$ ipython --no-banner

In [1]: import numpy as np

In [2]: np.set_printoptions(suppress=True, linewidth=100)

In [3]: X = np.loadtxt("dump.csv", delimiter=",")

In [4]: X
Out[4]: 
array([[-0.06 ,  0.537, -0.537],
       [-0.07 ,  0.604, -0.604],
       [ 0.207, -0.97 ,  0.97 ],
       [-0.119,  0.834, -0.834],
       [ 0.   ,  0.   ,  0.   ],
       [-0.04 ,  0.38 , -0.38 ],
       [ 0.08 , -0.664,  0.664],
       [-0.03 ,  0.291, -0.291],
       [-0.02 ,  0.197, -0.197],
       [-0.04 ,  0.38 , -0.38 ],
       [-0.1  ,  0.762, -0.762],
       [ 0.05 , -0.462,  0.462],
       [ 0.178, -0.947,  0.947],
       [ 0.05 , -0.462,  0.462],
       [ 0.07 , -0.604,  0.604],
       [-0.197,  0.964, -0.964],
       [-0.03 ,  0.291, -0.291],
       [-0.119,  0.834, -0.834],
       [-0.03 ,  0.291, -0.291],
       [ 0.178, -0.947,  0.947]])

In [5]: G = np.cov(X, rowvar=False)

In [6]: np.round(X.std(axis=0), 3)
Out[6]: array([0.104, 0.633, 0.633])

In [7]: G.round(3)
Out[7]: 
array([[ 0.011, -0.067,  0.067],
       [-0.067,  0.422, -0.422],
       [ 0.067, -0.422,  0.422]])

In [8]: np.argwhere(np.triu(np.abs(np.corrcoef(X.T)) > 0.8, 1))
Out[8]: 
array([[0, 1],
       [0, 2],
       [1, 2]])

In [9]: C = X[[13, 10]].astype(float)

In [10]: for _ in range(3):
    ...:     idx = np.linalg.norm(X[:, None] - C, axis=-1).argmin(axis=1)
    ...:     C = np.array([X[idx == j].mean(axis=0) for j in range(2)])
    ...: 

In [11]: idx
Out[11]: array([1, 1, 0, 1, 1, 1, 0, 1, 1, 1, 1, 0, 0, 0, 0, 1, 1, 1, 1, 0])

In [12]: np.bincount(idx)
Out[12]: array([ 7, 13])

In [13]: np.round(C[1] - C[0], 3)
Out[13]: array([-0.182,  1.212, -1.212])

In [14]: C.round(3)
Out[14]: 
array([[ 0.116, -0.722,  0.722],
       [-0.066,  0.49 , -0.49 ]])

In [15]: def softmax(z):
    ...:     e = np.exp(z - z.max(axis=-1, keepdims=True))
    ...:     return e / e.sum(axis=-1, keepdims=True)
    ...: 

In [16]: np.round(softmax(10 * X[4]), 3)
Out[16]: array([0.333, 0.333, 0.333])

In [17]: att = X @ X.T / np.sqrt(3)

In [18]: softmax(att).round(6).argmax(axis=1)
Out[18]: array([15, 15,  2, 15,  0, 15,  2, 15, 15, 15, 15,  2,  2,  2,  2, 15, 15, 15, 15,  2])

In [19]: rk = np.linalg.matrix_rank(X)

In [20]: rk
Out[20]: np.int64(2)

In [21]: N = np.linalg.svd(X)[2][rk:].T

In [22]: N.shape
Out[22]: (3, 1)

In [23]: np.round(N @ N.T, 3)
Out[23]: 
array([[0. , 0. , 0. ],
       [0. , 0.5, 0.5],
       [0. , 0.5, 0.5]])

In [24]: [int(np.linalg.matrix_rank(X[:i])) for i in range(1, len(X) + 1)]
Out[24]: [1, 2, 2, 2, 2, 2, 2, 2, 2, 2, 2, 2, 2, 2, 2, 2, 2, 2, 2, 2]

In [25]: np.round(N[:, 0] / N[np.abs(N[:, 0]).round(6).argmax(), 0], 3)
Out[25]: array([0., 1., 1.])

In [26]: [int(np.linalg.matrix_rank(np.delete(X, i, axis=0))) for i in range(20)]
Out[26]: [2, 2, 2, 2, 2, 2, 2, 2, 2, 2, 2, 2, 2, 2, 2, 2, 2, 2, 2, 2]

In [27]: J = np.load("w.npy")

In [28]: J
Out[28]: 
array([[-10.098,  -2.831,   2.184,  -2.768,   5.441],
       [ -2.867,  -5.928,   8.937,   1.055,   1.523],
       [ -5.909, -12.28 ,  16.525,  -1.948,  -4.437],
       [ -2.721,   1.235,   0.632,   7.784,   0.203],
       [  3.706,   8.388, -10.936,   5.92 ,   4.973],
       [-10.383,  -3.377,  -0.841,   7.527,   5.18 ],
       [ 10.965,  -2.716,   5.337, -14.604,   1.039],
       [ 14.82 ,  -1.859,  -0.465,   3.179, -15.293],
       [-18.11 ,  -3.14 ,   3.266,  16.427,   7.821],
       [ -7.699,  -6.108,  19.774,   4.367,  18.566],
       [  2.092,   1.204, -14.271,  13.407,  -0.961],
       [ -2.362,  -3.274,  -9.2  , -13.373,   2.749],
       [ -6.996,  -0.068, -10.299,   1.023,  -7.478],
       [  2.886,  -3.971,  -2.429,   9.785, -12.514],
       [ -7.157,   0.925,   0.063,  -6.861,   0.374],
       [  3.311,  -0.962,   9.052,  -2.647,  -0.679],
       [ -4.874,  -5.899,   8.218,  11.245,  15.156],
       [ 10.227,   4.559,  -6.578,  -3.122,   2.448],
       [ -7.813,  12.245,   7.82 ,   0.533,   5.439],
       [ -0.173,  -5.464,  -7.38 ,  -1.21 ,   7.187]])

In [29]: x0 = np.array([0, 2, 5, 4, 4])

In [30]: target = J @ x0

In [31]: np.round(np.linalg.lstsq(J, target)[0], 3) + 0
Out[31]: array([0., 2., 5., 4., 4.])

In [32]: np.round(np.linalg.pinv(J) @ J, 3) + 0
Out[32]: 
array([[1., 0., 0., 0., 0.],
       [0., 1., 0., 0., 0.],
       [0., 0., 1., 0., 0.],
       [0., 0., 0., 1., 0.],
       [0., 0., 0., 0., 1.]])

In [33]: rng = np.random.default_rng(58)

In [34]: target = target + 0.02 * rng.normal(size=20)

In [35]: target.round(3)
Out[35]: 
array([ 15.938,  43.143,  32.483,  37.55 ,   5.653,  39.865, -32.992, -54.497, 107.033, 178.38 ,
       -19.167, -95.05 , -77.467, -31.018, -23.784,  30.026, 134.876, -26.465,  87.484, -23.932])

In [36]: coef, *_ = np.linalg.lstsq(J, target)

In [37]: coef.round()
Out[37]: array([0., 2., 5., 4., 4.])

In [38]: coef.round(3)
Out[38]: array([0.001, 2.001, 5.   , 3.999, 4.   ])

In [39]: [round(float(np.linalg.norm(np.linalg.solve(J.T @ J + lam * np.eye(5), J.T @ target))), 2) for lam in (0, 1, 10, 100)]
Out[39]: [7.81, 7.8, 7.73, 7.11]
